$ python3 -q
>>> import numpy as np
>>> np.set_printoptions(suppress=True, linewidth=140)
>>> tidy = lambda a: np.round(a, 1) + 0
>>> A = np.load("dump.npy")
>>> A
array([[ 3.3,  0.7, -2. ,  0.7, -3.3,  2.3,  0. ],
       [ 0.1,  3.9, -4.2,  1.6, -0.1,  1.4,  2.2],
       [ 2.3,  1.7, -2.5,  1.1, -2.3,  1.9,  0.5],
       [ 2.1,  1.9, -2.8,  1.1, -2.1,  1.9,  0.8],
       [ 1.8,  2.2, -3.3,  0.9, -1.8,  2.1,  1.3],
       [ 2.2,  1.8, -3.3,  0.5, -2.2,  2.5,  1.3],
       [ 3.3,  0.7, -2.2,  0.4, -3.3,  2.6,  0.2],
       [ 2.6,  1.4,  0.7,  4.1, -2.6, -1.1, -2.7],
       [ 1. ,  3. , -1.9,  3.1, -1. , -0.1, -0.1],
       [-1.7,  5.7, -3.7,  3.9,  1.7, -0.9,  1.7],
       [ 2. ,  2. , -3.5,  0.4, -2. ,  2.6,  1.5],
       [ 1.7,  2.3, -2.7,  1.6, -1.7,  1.4,  0.7],
       [ 1.1,  2.9, -1.9,  3. , -1.1,  0. , -0.1],
       [ 1. ,  3. , -1.4,  3.6, -1. , -0.6, -0.6],
       [ 1.6,  2.4, -4.1,  0.3, -1.6,  2.7,  2.1],
       [ 0.1,  3.9, -3.2,  2.7, -0.1,  0.3,  1.2],
       [ 2.1,  1.9, -2.7,  1.2, -2.1,  1.8,  0.7],
       [ 3.9,  0.1, -1.1,  1. , -3.9,  2. , -0.9],
       [ 4. ,  0. , -0.6,  1.4, -4. ,  1.6, -1.4],
       [ 2.3,  1.7, -1. ,  2.8, -2.3,  0.2, -1. ],
       [ 0.8,  3.2, -2.9,  2.4, -0.8,  0.6,  0.9],
       [ 2.4,  1.6, -2. ,  1.7, -2.4,  1.3,  0. ],
       [ 1.1,  2.9, -2.7,  2.2, -1.1,  0.8,  0.7],
       [ 2.9,  1.1, -2.3,  0.8, -2.9,  2.2,  0.3],
       [ 4.2, -0.2, -1.2,  0.5, -4.2,  2.5, -0.8],
       [ 2.3,  1.7,  0.4,  4. , -2.3, -1. , -2.4],
       [ 2.9,  1.1, -3.3, -0.3, -2.9,  3.3,  1.3],
       [ 3. ,  1. , -2.4,  0.5, -3. ,  2.5,  0.4],
       [ 1.2,  2.8, -1.6,  3.2, -1.2, -0.2, -0.4],
       [ 0.7,  3.3, -2. ,  3.2, -0.7, -0.2,  0. ],
       [-0.5,  4.5, -4.7,  1.8,  0.5,  1.2,  2.7],
       [ 1.5,  2.5, -2.6,  2. , -1.5,  1. ,  0.6],
       [ 1.6,  2.4, -1.8,  2.7, -1.6,  0.3, -0.2],
       [ 0. ,  4. , -2.8,  3.2,  0. , -0.2,  0.8],
       [ 3.5,  0.5, -1.5,  1. , -3.5,  2. , -0.5],
       [ 0.2,  3.8, -1.7,  4.1, -0.2, -1.1, -0.3],
       [-0.2,  4.2, -3. ,  3.2,  0.2, -0.2,  1. ],
       [ 4.3, -0.3, -1.6,  0.2, -4.3,  2.8, -0.4],
       [ 1.2,  2.8, -4.2,  0.6, -1.2,  2.4,  2.2],
       [ 2.4,  1.6, -1.2,  2.4, -2.4,  0.6, -0.8]])
>>> np.linalg.matrix_rank(A, rtol=0.1)
np.int64(3)
>>> r = np.linalg.matrix_rank(A)
>>> r
np.int64(4)
>>> N = np.linalg.svd(A)[2][r:].T
>>> np.linalg.matrix_rank(A.T @ A), np.linalg.matrix_rank(A @ A.T)
(np.int64(4), np.int64(4))
>>> tidy(N @ N.T)
array([[ 0.6,  0.1,  0.1, -0.1,  0.4, -0.1,  0.1],
       [ 0.1,  0.3,  0.2, -0.2, -0.1, -0.2,  0.2],
       [ 0.1,  0.2,  0.4,  0.1, -0.1,  0.1,  0.4],
       [-0.1, -0.2,  0.1,  0.4,  0.1,  0.4,  0.1],
       [ 0.4, -0.1, -0.1,  0.1,  0.6,  0.1, -0.1],
       [-0.1, -0.2,  0.1,  0.4,  0.1,  0.4,  0.1],
       [ 0.1,  0.2,  0.4,  0.1, -0.1,  0.1,  0.4]])
>>> [int(np.linalg.matrix_rank(np.delete(A, i, axis=0))) for i in range(40)]
[4, 4, 4, 4, 4, 4, 4, 4, 4, 4, 4, 4, 4, 4, 4, 4, 4, 4, 4, 4, 4, 4, 4, 4, 4, 4, 4, 4, 4, 4, 4, 4, 4, 4, 4, 4, 4, 4, 4, 4]
>>> [int(np.linalg.matrix_rank(A[:i])) for i in range(1, len(A) + 1)]
[1, 2, 3, 4, 4, 4, 4, 4, 4, 4, 4, 4, 4, 4, 4, 4, 4, 4, 4, 4, 4, 4, 4, 4, 4, 4, 4, 4, 4, 4, 4, 4, 4, 4, 4, 4, 4, 4, 4, 4]
>>> np.allclose(A @ N, 0)
True
>>> m1 = np.load("m.npy")
>>> tidy(m1)
array([[-0.2, -0.6,  0. , -0.1, -0.2],
       [ 0.2,  0. , -0.3,  0.2, -0.1],
       [ 0.2, -0.3, -0.2,  0.5,  0.3],
       [ 0.1,  0. ,  0.2, -0.2,  0.5],
       [ 0.2, -0.1, -0.1,  0.4, -0.5],
       [ 0.4, -0.2,  0.3, -0.2, -0.3],
       [-0.5, -0.4,  0.1,  0.1, -0.2],
       [-0.5,  0.3,  0. , -0.1, -0.1],
       [ 0.2, -0.1,  0.7, -0.1, -0.2],
       [-0.1,  0.5,  0.3,  0.5, -0.2],
       [ 0. , -0.1,  0.5,  0.3,  0.4]])
>>> labels = m1[:, 1] > np.median(m1[:, 1])
>>> r0 = m1[labels].mean(axis=0) - m1[~labels].mean(axis=0)
>>> (((m1 - m1.mean(axis=0)) @ r0 > 0) == labels).mean()
np.float64(1.0)
>>> ((m1 - m1.mean(axis=0)) @ r0 > 0).astype(int)
array([0, 1, 0, 1, 0, 0, 0, 1, 0, 1, 0])
>>> np.argsort(-np.abs(r0).round(6), kind="stable")
array([1, 2, 0, 4, 3])
>>> arr = np.loadtxt("w.csv", delimiter=",")
>>> arr
array([[ 2.,  1., -2., -3., -1.],
       [ 0.,  0.,  2.,  3.,  0.],
       [ 0.,  0.,  1., -3.,  0.],
       [ 0.,  0.,  0.,  0.,  1.],
       [ 0.,  0.,  0.,  0.,  3.]])
>>> # triangular: eigenvalues sit on the diagonal
>>> np.prod(np.diag(arr)), tidy(np.linalg.det(arr))
(np.float64(0.0), np.float64(0.0))
>>> mat = np.loadtxt("block5.csv", delimiter=",")
>>> tidy(mat)
array([[-2. ,  0.8,  3. , -0.2,  1.4,  0.4,  0.4],
       [ 1.9, -0.9,  1. , -3.2,  0.6, -0.1,  0.3],
       [ 0. ,  0.8, -0.9, -0.3,  2.5, -0.5, -2.9],
       [-2.2, -1. , -0.1, -1.6, -2.1, -0.3, -1.8],
       [ 0.2, -3. ,  1. ,  1.4,  0.7, -1.8, -0.4],
       [ 1.7,  1.6,  1.9,  0.7, -1.7, -1.1, -1.5],
       [-0.8,  1.2, -0.7, -0.8,  0.2, -3.3,  1.3]])
>>> tidy(np.linalg.norm(mat, 1)), tidy(np.linalg.norm(mat, np.inf))
(np.float64(9.3), np.float64(10.2))
>>> tidy(np.linalg.norm(mat) ** 2 / np.linalg.norm(mat, 2) ** 2)
np.float64(7.0)
>>> tidy(mat @ mat.T)
array([[16.,  0.,  0.,  0.,  0.,  0.,  0.],
       [ 0., 16.,  0.,  0.,  0.,  0.,  0.],
       [ 0.,  0., 16.,  0.,  0.,  0.,  0.],
       [ 0.,  0.,  0., 16.,  0.,  0.,  0.],
       [ 0.,  0.,  0.,  0., 16.,  0.,  0.],
       [ 0.,  0.,  0.,  0.,  0., 16.,  0.],
       [ 0.,  0.,  0.,  0.,  0.,  0., 16.]])
>>> tidy(np.linalg.pinv(mat))
array([[-0.1,  0.1,  0. , -0.1,  0. ,  0.1, -0.1],
       [ 0.1, -0.1,  0. , -0.1, -0.2,  0.1,  0.1],
       [ 0.2,  0.1, -0.1,  0. ,  0.1,  0.1,  0. ],
       [ 0. , -0.2,  0. , -0.1,  0.1,  0. ,  0. ],
       [ 0.1,  0. ,  0.2, -0.1,  0. , -0.1,  0. ],
       [ 0. ,  0. ,  0. ,  0. , -0.1, -0.1, -0.2],
       [ 0. ,  0. , -0.2, -0.1,  0. , -0.1,  0.1]])
>>> r0 = np.array([1, 5, 0, 4, -3, 4, -3, -1, -3])
>>> X = np.array([np.roll(r0, i) for i in range(9)])
>>> X
array([[ 1,  5,  0,  4, -3,  4, -3, -1, -3],
       [-3,  1,  5,  0,  4, -3,  4, -3, -1],
       [-1, -3,  1,  5,  0,  4, -3,  4, -3],
       [-3, -1, -3,  1,  5,  0,  4, -3,  4],
       [ 4, -3, -1, -3,  1,  5,  0,  4, -3],
       [-3,  4, -3, -1, -3,  1,  5,  0,  4],
       [ 4, -3,  4, -3, -1, -3,  1,  5,  0],
       [ 0,  4, -3,  4, -3, -1, -3,  1,  5],
       [ 5,  0,  4, -3,  4, -3, -1, -3,  1]])
>>> tidy(np.fft.fft(X[0]))
array([ 4.  +0.j ,  0.9 -9.8j,  2.6 -6.7j,  1.  +0.j , -2. -15.j , -2. +15.j ,  1.  +0.j ,  2.6 +6.7j,  0.9 +9.8j])
>>> X @ np.ones(9)
array([4., 4., 4., 4., 4., 4., 4., 4., 4.])
>>> (X @ X)[0]
array([-77,  36, -17,  27,  16,  -3,  56, -47,  25])
>>> tidy(np.sort(np.abs(np.fft.fft(X[0])))), tidy(np.sort(np.linalg.svd(X, compute_uv=False)))
(array([ 1. ,  1. ,  4. ,  7.1,  7.1,  9.8,  9.8, 15.2, 15.2]), array([ 1. ,  1. ,  4. ,  7.1,  7.1,  9.8,  9.8, 15.2, 15.2]))
>>> W0 = np.load("data.npy")
>>> W0
array([[  5.7,   2.7,   3.4,  -1. ,   3.1,  -1.5,   0.7,   2.9],
       [ -4.6,   1.6,  -5.7,   0.7,  -3.2,  -0.8,  -5.9,  -4.8],
       [  5.6,   8. ,  -2.4,  -4.8,   1.7,   0.1,  -0.3,   0. ],
       [ -3.7,  -2.9,   2.6,  -0.1,  -1.3,  -0.8,   5.2,   5.7],
       [ -1.4,   0.1,   0.6,   2.7,   0.2,  -2.5,   1.4,   2.9],
       [  5.1,  11.1,  -3.5,   7.5,   0. ,   1.4,  -2.3, -13.1],
       [ -7.1, -10.6,  -2.7,  -1.3,  -3.1,   3.4,   1.3,   0.4],
       [  8.4,  13. ,  -7.9, -11.6,   8.1,  -5.7,   0.1,  -0.6],
       [  6.6,  -0.1,   2. ,   0.3,   0.7,   0.9,   1.8,   1.3],
       [  0.7,  -2.7,  -7.8,  -8.2,  -3.9,   2.3,  -2.4,  -1.1],
       [ -6.4,   9.2,  -5.1,  -4.9,   3.8,  -5.8,   2.4,   0.5],
       [  2.3,  -3. ,  -4. ,   1.5,  -2.8,  -0.2,  -4.8,  -5.8],
       [ -1.8,   3.6,  -9.6,   0.2,  -3.7,   2.2,  -3.4, -12.8],
       [  2.5,  -3.1,   0.2,  -4.9,   3.1,  -2.6,   0.5,   8.7],
       [  2. ,  -0.4,   4.4,  -1.1,   2.9,  -2. ,   1.5,   6.9],
       [  0.5,  -6.9,   1.3,   7. ,  -2.6,  -2.3,  -0.8,  -0.3],
       [  2.5,   2.1,   0.4, -10.8,   1.3,   1.3,   2.6,   5.3],
       [  0. ,   4.3,  -2.5,   2.3,  -0.2,  -3.9,  -1.7,  -2.9],
       [  6.6,  13.1,   1.8,  -4.4,   6.4,   0.3,   0.7,  -3.7],
       [  9.9,  11.8, -10.3,  -7.7,   0.1,   4.3,  -3.1,  -9.1],
       [  4.1,   1.6,   7.4,  -6.3,   6.8,  -2.4,   6.3,  12.2],
       [ -4.5,  -1.2,   7.1,   8.3,  -1.9,   2.3,   2.3,   3. ],
       [  3.2,  -4.9,  -2.6,   3.5,  -4.3,   2.6,  -4.1,  -4.6],
       [ -5.6,  -5.3,   0.1,   6.5,  -3.9,   4.9,  -0.3,  -8.2],
       [ -0.9,  -7.9,   7. ,   3. ,  -1.9,   4.9,   2.4,   2.1],
       [ -3.5,  -5.2,   6.3,   8.4,  -1.2,   1.5,   2.9,  -4.1],
       [  0.3,  -3.2,  -6. ,   3.2,  -6.9,   5.4,  -3.2,  -5.9],
       [  3.1,   7.6,  -1.8,   2.9,  -1.3,  -1. ,  -2.8,  -5.9],
       [ -3.8,  -3.9,  -0.8,  -8.2,  -1.1,   0. ,   2.2,   8.5],
       [ -3.9,  -6. ,   0.5,   1.8,  -2.1,   2.7,   2.1,   1.8],
       [  0.8,   3.2,  -4.9,  -6.3,   0.5,  -2.1,   0.1,  -0.6],
       [  0.4,   0.9,   2.6,   6.7,  -3.2,   8.3,  -0.9,  -7.9],
       [ 14.8,   7.3,   4.2,  -6.3,   3.4,   1.3,  -2. ,   5.7],
       [  0.7,   3.2,  -3.5,  -5.9,  -1.4,   2.2,  -1.8,  -0.6],
       [  9.6,  -8.1,  12.2,   0.4,   0.6,   5.6,   0.9,   7.7],
       [  0. ,   5.7,  -9.5, -10.1,   1.3,  -5.3,  -3.7,  -0.4],
       [  3. ,   0.2,  -3.5,  -2.4,  -1.4,  -3.1,  -0.3,   2.6],
       [  1.8,   4.8,  -5.6,  -2.4,   0.8,  -2.1,  -2. ,  -3.8],
       [ -5.2,   0.8,  -2.7,   0.2,  -4.3,  -1.9,   1.6,   4.1],
       [  0.7,   5.4,  -5.1,  -0.6,  -1.1,  -1.9,  -0.3,   0.9],
       [ 11.1,   9.7,   3.3,  -6.5,   2.7,   0.1,   0.7,   1.3]])
>>> B = np.c_[W0[:, :3] @ np.array([[0, 0, 1], [2, 2, 0], [0, 2, 1]]), np.array([1, 1, -2, 2, 2, -2, 1, 0, 0, 1, 2, 0, 0, 1, 3, 1, -1, -2, -3, -1, -3, 0, 3, 3, 2, 0, 0, 2, 1, -1, -1, 1, 3, 3, -1, 1, -3, 0, -1, 2, 2])]
>>> tidy(B)
array([[  5.4,  12.2,   9.1,   1. ],
       [  3.2,  -8.2, -10.3,   1. ],
       [ 16. ,  11.2,   3.2,  -2. ],
       [ -5.8,  -0.6,  -1.1,   2. ],
       [  0.2,   1.4,  -0.8,   2. ],
       [ 22.2,  15.2,   1.6,  -2. ],
       [-21.2, -26.6,  -9.8,   1. ],
       [ 26. ,  10.2,   0.5,   0. ],
       [ -0.2,   3.8,   8.6,   0. ],
       [ -5.4, -21. ,  -7.1,   1. ],
       [ 18.4,   8.2, -11.5,   2. ],
       [ -6. , -14. ,  -1.7,   0. ],
       [  7.2, -12. , -11.4,   0. ],
       [ -6.2,  -5.8,   2.7,   1. ],
       [ -0.8,   8. ,   6.4,   3. ],
       [-13.8, -11.2,   1.8,   1. ],
       [  4.2,   5. ,   2.9,  -1. ],
       [  8.6,   3.6,  -2.5,  -2. ],
       [ 26.2,  29.8,   8.4,  -3. ],
       [ 23.6,   3. ,  -0.4,  -1. ],
       [  3.2,  18. ,  11.5,  -3. ],
       [ -2.4,  11.8,   2.6,   0. ],
       [ -9.8, -15. ,   0.6,   3. ],
       [-10.6, -10.4,  -5.5,   3. ],
       [-15.8,  -1.8,   6.1,   2. ],
       [-10.4,   2.2,   2.8,   0. ],
       [ -6.4, -18.4,  -5.7,   0. ],
       [ 15.2,  11.6,   1.3,   2. ],
       [ -7.8,  -9.4,  -4.6,   1. ],
       [-12. , -11. ,  -3.4,  -1. ],
       [  6.4,  -3.4,  -4.1,  -1. ],
       [  1.8,   7. ,   3. ,   1. ],
       [ 14.6,  23. ,  19. ,   3. ],
       [  6.4,  -0.6,  -2.8,   3. ],
       [-16.2,   8.2,  21.8,  -1. ],
       [ 11.4,  -7.6,  -9.5,   1. ],
       [  0.4,  -6.6,  -0.5,  -3. ],
       [  9.6,  -1.6,  -3.8,   0. ],
       [  1.6,  -3.8,  -7.9,  -1. ],
       [ 10.8,   0.6,  -4.4,   2. ],
       [ 19.4,  26. ,  14.4,   2. ]])
>>> np.linalg.matrix_rank(np.c_[W0, B])
np.int64(9)
>>> np.linalg.matrix_rank(B)
np.int64(4)
>>> x0 = np.array([1, -3, -2, -3, -2, -2, 2, 0])
>>> rhs = W0 @ x0
>>> tidy(np.linalg.solve(W0.T @ W0, W0.T @ rhs))
array([ 1., -3., -2., -3., -2., -2.,  2.,  0.])
>>> rng = np.random.default_rng(3)
>>> rhs = rhs + 0.1 * rng.normal(size=41)
>>> tidy(rhs)
array([ -7.8,  -4.2,  -3.4,  14.6,  -3.6, -51.1,  35.8,  15.4,   2.3,  47.7,  -0.3,  11.2,   2.2,  26. ,  -1.2,   5.8,  27.8, -10. , -35. ,
         3.2,   7.2, -36. ,   7.9, -12.1,  -1.4, -20.4,   9.1, -25.8,  40.7,  10.8,  23.2, -39.6,  -9.9,  10.7,  -2.3,  32.9,  24.7,   4.5,
        12.7,   1.7,  -9.3])
>>> c, *_ = np.linalg.lstsq(W0, rhs)
>>> tidy(W0.T @ (rhs - W0 @ c))
array([0., 0., 0., 0., 0., 0., 0., 0.])
>>> [round(float(np.linalg.norm(np.linalg.solve(W0.T @ W0 + lam * np.eye(8), W0.T @ rhs))), 2) for lam in (0, 1, 10, 100)]
[5.91, 5.84, 5.36, 4.1]
>>> tidy(c)
array([ 1., -3., -2., -3., -2., -2.,  2.,  0.])
